>>> import numpy as np
>>> from numpy import linalg as LA
>>> np.set_printoptions(suppress=True, linewidth=200)
>>> basis = np.array([[0.3, 0.0, -1.7, -1.4, -0.6, -1.2, 1.3, -1.5],
...     [0.2, 1.0, 0.0, -0.7, -0.2, -0.7, -0.7, 0.2]])
>>> rng = np.random.default_rng(99690)
>>> F = np.array([[-2, 1],
...     [1, -2],
...     [0, -1],
...     [0, 0],
...     [0, 2],
...     [-1, 2],
...     [-1, 0],
...     [0, 1],
...     [-2, -1],
...     [1, -1],
...     [-2, 2],
...     [-1, 1],
...     [1, -2],
...     [2, 2],
...     [2, 2],
...     [-1, -2],
...     [-1, -2],
...     [1, 0],
...     [0, 2],
...     [0, -1],
...     [-2, 2],
...     [1, -2],
...     [-2, 1],
...     [0, -2],
...     [2, 0],
...     [1, -2],
...     [-1, 2],
...     [-1, 2],
...     [0, -2],
...     [-2, 0]]) @ basis + 0.3 * rng.normal(size=(30, 8))
>>> print(F.round(2) + 0)
[[-0.96  1.15  3.28  2.8   1.48  1.53 -2.59  3.47]
 [-0.19 -2.05 -1.97  0.22 -0.3  -0.04  2.69 -1.71]
 [-0.29 -1.32  0.11  0.64  0.01  0.83  1.03 -0.33]
 [-0.03  0.39 -0.04  0.43  0.58 -0.09  0.29  0.05]
 [ 0.27  2.1  -0.3  -0.93 -0.08 -1.32 -1.35  0.83]
 [-0.27  2.09  1.7  -0.08 -0.08 -0.48 -2.44  2.52]
 [-0.36 -0.49  1.52  1.48  0.92  1.28 -1.35  1.84]
 [ 0.12  0.09  0.04 -1.32 -0.34 -0.65 -0.48 -0.02]
 [-0.29 -1.2   3.77  3.39  1.81  3.12 -1.72  2.76]
 [ 0.   -0.91 -2.04 -0.38 -0.14 -0.48  2.08 -1.69]
 [ 0.01  2.13  3.02  1.58  0.45  0.64 -3.41  3.42]
 [ 0.17  1.17  1.73  1.08 -0.21  0.32 -2.13  1.76]
 [-0.03 -1.81 -1.89 -0.21 -0.14  0.06  2.7  -1.53]
 [ 1.07  2.07 -3.02 -4.22 -1.96 -3.54  1.85 -2.5 ]
 [ 0.76  1.9  -3.08 -4.47 -1.47 -4.76  1.17 -2.07]
 [-0.6  -2.25  1.56  3.09  0.82  2.97 -0.04  0.74]
 [-0.94 -1.49  2.02  2.82  1.41  3.35 -0.15  1.11]
 [ 0.3  -0.46 -1.68 -1.43 -0.73 -1.13  1.24 -1.28]
 [ 0.59  2.02 -0.15 -1.15  0.27 -1.08 -0.41  0.68]
 [-0.01 -1.24  0.27  1.1   0.23  0.42  0.48 -0.42]
 [-0.36  1.92  3.15  1.47  1.09  0.85 -4.06  3.75]
 [ 0.06 -2.44 -1.42  0.19  0.21 -0.3   3.01 -1.75]
 [-0.25  1.13  2.86  2.06  0.71  1.72 -3.95  3.63]
 [-0.62 -2.18 -0.17  0.94  0.45  1.41  1.79 -0.55]
 [ 0.76  0.45 -3.67 -2.83 -0.73 -2.22  2.51 -3.25]
 [-0.07 -2.06 -1.98 -0.19  0.08  0.43  2.98 -1.9 ]
 [-0.15  1.82  1.71 -0.05 -0.14 -0.69 -2.48  1.7 ]
 [-0.04  2.18  1.75  0.35  0.56 -0.56 -2.65  1.79]
 [-0.38 -2.12 -0.22  1.89  0.32  1.23  1.66 -1.23]
 [-0.38  0.16  3.46  2.52  1.4   2.57 -2.79  2.98]]
>>> Q, vecs = LA.qr(F[:, :4])[0], LA.qr(F[:, 4:])[0]
>>> s = LA.svd(Q.T @ vecs, compute_uv=False)
>>> print(round(float(LA.norm(Q @ Q.T - vecs @ vecs.T, 2)), 2))
0.98
>>> print((s > 0.9).sum())
2
